$ ipython --no-banner

In [1]: import numpy as np

In [2]: from numpy import linalg as LA

In [3]: np.set_printoptions(suppress=True, linewidth=120)

In [4]: data = np.loadtxt("data.csv", delimiter=",")

In [5]: data.round(2)
Out[5]: 
array([[-0.12, -0.05, -0.38,  0.86, -0.06,  0.32],
       [ 0.12, -0.12, -0.91, -0.32,  0.1 , -0.18],
       [ 0.29,  0.66, -0.05, -0.08,  0.51,  0.46],
       [ 0.12, -0.57,  0.03, -0.29, -0.06,  0.76],
       [ 0.06,  0.45, -0.13, -0.16, -0.84,  0.21],
       [ 0.93, -0.16,  0.09,  0.22, -0.12, -0.19]])

In [6]: # orthonormal columns

In [7]: x0 = np.array([-1, 0, -2, 0, 2, -1])

In [8]: np.round(LA.norm(x0), 2), round(float(LA.norm(data @ x0)), 2)
Out[8]: (np.float64(3.16), 3.16)

In [9]: np.round(data.T @ (data @ x0), 2) + 0
Out[9]: array([-1.,  0., -2.,  0.,  2., -1.])

In [10]: np.round(np.abs(LA.eigvals(data)), 2)
Out[10]: array([1., 1., 1., 1., 1., 1.])

In [11]: np.round(LA.inv(data), 2)
Out[11]: 
array([[-0.12,  0.12,  0.29,  0.12,  0.06,  0.93],
       [-0.05, -0.12,  0.66, -0.57,  0.45, -0.16],
       [-0.38, -0.91, -0.05,  0.03, -0.13,  0.09],
       [ 0.86, -0.32, -0.08, -0.29, -0.16,  0.22],
       [-0.06,  0.1 ,  0.51, -0.06, -0.84, -0.12],
       [ 0.32, -0.18,  0.46,  0.76,  0.21, -0.19]])

In [12]: 6 - LA.matrix_rank(data - np.eye(6), tol=1e-8)
Out[12]: np.int64(1)

In [13]: u = np.array([2, 2])

In [14]: np.round(np.polyval(u, data[5]), 2)
Out[14]: array([3.87, 1.69, 2.17, 2.44, 1.76, 1.62])

In [15]: J = np.loadtxt("layer15.csv", delimiter=",")

In [16]: print(J.round(2))
[[ 1.    0.    0.    0.    0.    0.    0.    0.  ]
 [ 0.    1.    0.    0.    0.    0.    0.    0.  ]
 [ 0.    0.    0.97  0.    0.26  0.    0.    0.  ]
 [ 0.    0.    0.    1.    0.    0.    0.    0.  ]
 [ 0.    0.   -0.26  0.    0.97  0.    0.    0.  ]
 [ 0.    0.    0.    0.    0.    1.    0.    0.  ]
 [ 0.    0.    0.    0.    0.    0.    1.    0.  ]
 [ 0.    0.    0.    0.    0.    0.    0.    1.  ]]

In [17]: (J != 0).astype(int)
Out[17]: 
array([[1, 0, 0, 0, 0, 0, 0, 0],
       [0, 1, 0, 0, 0, 0, 0, 0],
       [0, 0, 1, 0, 1, 0, 0, 0],
       [0, 0, 0, 1, 0, 0, 0, 0],
       [0, 0, 1, 0, 1, 0, 0, 0],
       [0, 0, 0, 0, 0, 1, 0, 0],
       [0, 0, 0, 0, 0, 0, 1, 0],
       [0, 0, 0, 0, 0, 0, 0, 1]])

In [18]: np.round(np.sort(LA.eigvals(J).real), 2)
Out[18]: array([0.97, 0.97, 1.  , 1.  , 1.  , 1.  , 1.  , 1.  ])

In [19]: feats = np.load("dump.npy")

In [20]: feats
Out[20]: 
array([[1, 0, 0],
       [0, 0, 1],
       [0, 1, 0]])

In [21]: u, v = feats[2], feats[1]

In [22]: print(u @ v)
0

In [23]: print(u @ u)
1

In [24]: pr = (u @ v) / (u @ u) * u

In [25]: pr
Out[25]: array([0., 0., 0.])

In [26]: v - pr
Out[26]: array([0., 0., 1.])

In [27]: x0 = np.array([2, 1, -2])

In [28]: target = feats @ x0

In [29]: c, lr = np.zeros(3), 1 / LA.norm(feats, 2) ** 2

In [30]: for i in range(6):
    ...:     c -= lr * feats.T @ (feats @ c - target)
    ...:     if i % 2 == 0: print(i, round(LA.norm(feats @ c - target), 2))
    ...: 
0 0.0
2 0.0
4 0.0

In [31]: c
Out[31]: array([ 2.,  1., -2.])

In [32]: m1 = np.loadtxt("test3.csv", delimiter=",")

In [33]: m1
Out[33]: 
array([[-0.2, -0.1, -0.2,  0.3,  1.4],
       [-1.1, -0.5, -0.5,  1.1, -0.6],
       [-0.2,  1.4,  0.7,  0.1, -1.8],
       [-0.3,  1.1,  2.2,  1.3, -1.8],
       [ 1. , -0.4,  1.7,  0. , -0.1],
       [-0.9, -1.3,  0.5,  1.5,  3.8],
       [ 0.9, -0.4, -1.8,  0.8, -0.9],
       [ 1.9,  0. , -2.2,  1.4, -0.2],
       [-0.6,  0.1, -0.5,  1.1,  0.6],
       [-0.5,  0.5,  1.2,  1. , -0.4],
       [ 0.5,  1. , -0.4, -1.9, -0.1],
       [ 0.2, -0.6,  0.6,  1.5,  1.7],
       [ 0.2,  1.2, -0.2,  0.8,  0. ],
       [ 1.8,  2. ,  1.4, -1.2, -0.2],
       [ 0.9,  0.4,  1.6, -0.3, -2.3],
       [ 0.4,  0.3,  0.2,  0.1, -0.1],
       [ 0.4, -1.3,  0.2,  1. , -1.7],
       [ 0.4,  0.4, -0.9, -1.1, -0.6],
       [ 0.7, -1.3, -0.2, -0.7,  0.6],
       [-0.6, -1.4,  0.2,  1.1,  2.2],
       [ 1.8, -1.2,  5.4, -2.1, -0.9],
       [-0.6, -1.1, -0.5,  0.6, -0.7],
       [ 0.4, -0.5,  0.2,  1.3, -0.7]])

In [34]: cen = m1 - m1.mean(axis=0)

In [35]: evecs = LA.svd(cen)[2][:2]

In [36]: A2 = cen - cen @ evecs.T @ evecs

In [37]: np.round((cen @ evecs.T).std(axis=0), 2)
Out[37]: array([1.72, 1.35])

In [38]: np.round(np.diag(evecs.T @ evecs), 2)
Out[38]: array([0.07, 0.17, 0.86, 0.18, 0.72])

In [39]: A2 = np.array([[-2, 2], [1, -1], [-3, -1], [-2, -1], [0, -3]])

In [40]: np.round(np.einsum("ij->j", m1), 2)
Out[40]: array([ 6.5, -1.7,  8.7,  7.7, -2.8])
